>>> import numpy as np
>>> from numpy import linalg as LA
>>> np.set_printoptions(precision=1, suppress=True, linewidth=200)
>>> mat = np.loadtxt("block1.csv", delimiter=",")
>>> mat
array([[ 2.,  0.,  0.,  0.,  0.,  0.],
       [-3.,  3.,  0.,  0.,  0.,  0.],
       [ 2.,  0.,  0.,  0.,  0.,  0.],
       [ 0.,  0.,  2.,  0.,  0.,  0.],
       [ 0.,  0., -3.,  3.,  0.,  0.],
       [ 0.,  0.,  2.,  0.,  0.,  0.],
       [ 0.,  0.,  0.,  0.,  2.,  0.],
       [ 0.,  0.,  0.,  0., -3.,  3.],
       [ 0.,  0.,  0.,  0.,  2.,  0.]])
>>> A2 = np.c_[mat[:, :2] @ np.array([[4, 3], [4, 3]]), np.array([9, 1, 1, 2, 2, 6, 0, 9, 6])]
>>> A2
array([[8., 6., 9.],
       [0., 0., 1.],
       [8., 6., 1.],
       [0., 0., 2.],
       [0., 0., 2.],
       [0., 0., 6.],
       [0., 0., 0.],
       [0., 0., 9.],
       [0., 0., 6.]])
>>> LA.matrix_rank(np.c_[mat, A2])
np.int64(7)
>>> LA.norm(LA.qr(mat)[0].T @ A2, axis=0) ** 2 / ((A2 ** 2).sum(axis=0) + 1e-12)
array([1. , 1. , 0.8])
>>> hat = mat @ LA.solve(mat.T @ mat, mat.T)
>>> np.allclose(hat @ hat, hat)
True
>>> LA.matrix_rank(np.eye(9) - hat)
np.int64(3)
>>> LA.eigvalsh(hat)
array([0., 0., 0., 1., 1., 1., 1., 1., 1.])
>>> x0 = np.array([2, -1, 0, 1, -1, -1])
>>> target = mat @ x0
>>> LA.solve(mat.T @ mat, mat.T @ target)
array([ 2., -1.,  0.,  1., -1., -1.])
>>> np.round(LA.pinv(mat) @ mat, 1) + 0
array([[1., 0., 0., 0., 0., 0.],
       [0., 1., 0., 0., 0., 0.],
       [0., 0., 1., 0., 0., 0.],
       [0., 0., 0., 1., 0., 0.],
       [0., 0., 0., 0., 1., 0.],
       [0., 0., 0., 0., 0., 1.]])
>>> np.round(LA.lstsq(mat, target)[0], 1) + 0
array([ 2., -1.,  0.,  1., -1., -1.])
>>> rng = np.random.default_rng(205511)
>>> target = target + 0.3 * rng.normal(size=9)
>>> target
array([ 4.1, -8.8,  4.5, -0.4,  3.3,  0.4, -1.9, -0.2, -1.5])
>>> coef, *_ = LA.lstsq(mat, target)
>>> coef.round(1) + 0
array([ 2.1, -0.8,  0. ,  1.1, -0.9, -0.9])
>>> coef.round()
array([ 2., -1., -0.,  1., -1., -1.])
>>> np.round(LA.norm(target - mat @ coef), 1)
np.float64(0.7)
>>> x0 = np.array([2, -2, -2, 0, 2, -1])
>>> a = np.maximum(mat @ x0, 0)
>>> mat.T @ a
array([ 16.,   0., -18.,  18.,  16.,   0.])
>>> np.maximum(mat @ (3 * x0), 0)
array([12.,  0., 12.,  0., 18.,  0., 12.,  0., 12.])
>>> np.tanh(mat @ x0)
array([ 1., -1.,  1., -1.,  1., -1.,  1., -1.,  1.])
>>> W0 = np.loadtxt("dump.csv", delimiter=",")
>>> W0
array([[ 0., -2.,  0.,  2.,  2.],
       [ 0.,  0.,  2.,  0.,  0.],
       [ 0.,  0., -1.,  1.,  0.],
       [ 0.,  0.,  0.,  0.,  0.],
       [ 0.,  0.,  0.,  0.,  3.]])
>>> LA.matrix_power(W0, 3)
array([[ 0.,  0.,  4., -4., 18.],
       [ 0.,  0.,  2., -2.,  0.],
       [ 0.,  0., -1.,  1.,  0.],
       [ 0.,  0.,  0.,  0.,  0.],
       [ 0.,  0.,  0.,  0., 27.]])
>>> assert W0 == W0.T
Traceback (most recent call last):
  File "<python-input-33>", line 1, in <module>
    assert W0 == W0.T
           ^^^^^^^^^^
ValueError: The truth value of an array with more than one element is ambiguous. Use a.any() or a.all()
>>> LA.determinant(W0)
Traceback (most recent call last):
  File "<python-input-34>", line 1, in <module>
    LA.determinant(W0)
    ^^^^^^^^^^^^^^
AttributeError: module 'numpy.linalg' has no attribute 'determinant'
>>> T = np.stack([W0, 2 * W0, W0[::-1]])
>>> LA.matrix_rank(T)
array([4, 4, 4])
>>> LA.norm(T, axis=(1, 2))
array([ 5.2, 10.4,  5.2])
>>> LA.det(T)
array([0., 0., 0.])
>>> LA.matrix_rank(T.reshape(3, -1))
np.int64(2)
>>> np.round(W0 @ LA.pinv(W0) @ W0, 1) + 0
array([[ 0., -2.,  0.,  2.,  2.],
       [ 0.,  0.,  2.,  0.,  0.],
       [ 0.,  0., -1.,  1.,  0.],
       [ 0.,  0.,  0.,  0.,  0.],
       [ 0.,  0.,  0.,  0.,  3.]])
>>> LA.lstsq(W0[:-1].T, W0[-1])[2]
np.int32(3)
>>> A2 = np.array([[1, 4, 3], [-4, 1, -3], [-5, 2, -1]])
>>> A = A2 - A2.T
>>> A
array([[ 0,  8,  8],
       [-8,  0, -5],
       [-8,  5,  0]])
>>> z = rng.permutation(3)
>>> z
array([0, 2, 1])
>>> A2 = A[z][:, z]
>>> np.round(np.sort(np.abs(LA.eigvals(A2))), 1) + 0
array([ 0. , 12.4, 12.4])
>>> np.allclose(A[:-1].T @ LA.lstsq(A[:-1].T, A[-1])[0], A[-1])
True
>>> np.round(A @ LA.pinv(A) @ A, 1) + 0
array([[ 0.,  8.,  8.],
       [-8.,  0., -5.],
       [-8.,  5.,  0.]])
>>> rk = LA.matrix_rank(A)
>>> rk
np.int64(2)
>>> N = LA.svd(A)[2][rk:].T
>>> LA.matrix_rank(A.T @ A), LA.matrix_rank(A @ A.T)
(np.int64(2), np.int64(2))
>>> np.round(A @ N, 1) + 0
array([[0.],
       [0.],
       [0.]])
>>> [int(LA.matrix_rank(np.delete(A, i, axis=0))) for i in range(3)]
[2, 2, 2]
>>> N[:, 0] / N[np.abs(N[:, 0]).round(6).argmax(), 0]
array([ 0.6,  1. , -1. ])
>>> [int(LA.matrix_rank(A[:, :j + 1])) for j in range(3)]
[1, 2, 2]
>>> F = np.load("sample19.npy")
>>> F
array([[-21,   7,   4,   9],
       [ -6,   2,   9,  -3],
       [-18,   6,   4,   7],
       [-15,   5,  -9,   2]])
>>> [round(float(x), 1) for x in LA.svd(F, compute_uv=False)[:3]]
[35.4, 13.7, 5.9]
>>> np.argsort(-LA.norm(F, axis=0).round(6), kind="stable")[:3]
array([0, 2, 3])
>>> LA.matrix_rank(F, rtol=0.1)
np.int64(3)
>>> hat = np.triu(np.array([[2, 2, 0, 0, -1],
...     [-3, -1, 0, 1, -3],
...     [-3, -1, -1, -3, -1],
...     [-2, 3, -3, 0, 3],
...     [0, 3, 2, -3, -3]]), 1) + np.eye(5)
>>> A2 = hat @ W0 @ LA.inv(hat)
>>> np.trace(A2), np.trace(W0)
(np.float64(2.0), np.float64(2.0))
>>> A2
array([[  0.,  -2.,   4.,  16., -51.],
       [  0.,   0.,   2.,   6., -25.],
       [  0.,   0.,  -1.,  -2.,   2.],
       [  0.,   0.,   0.,   0.,   9.],
       [  0.,   0.,   0.,   0.,   3.]])
>>> round(LA.det(A2), 1)
np.float64(0.0)
>>> LA.matrix_rank(A2)
np.int64(4)
>>> np.poly(A2)
array([ 1., -2., -3.,  0.,  0.,  0.])
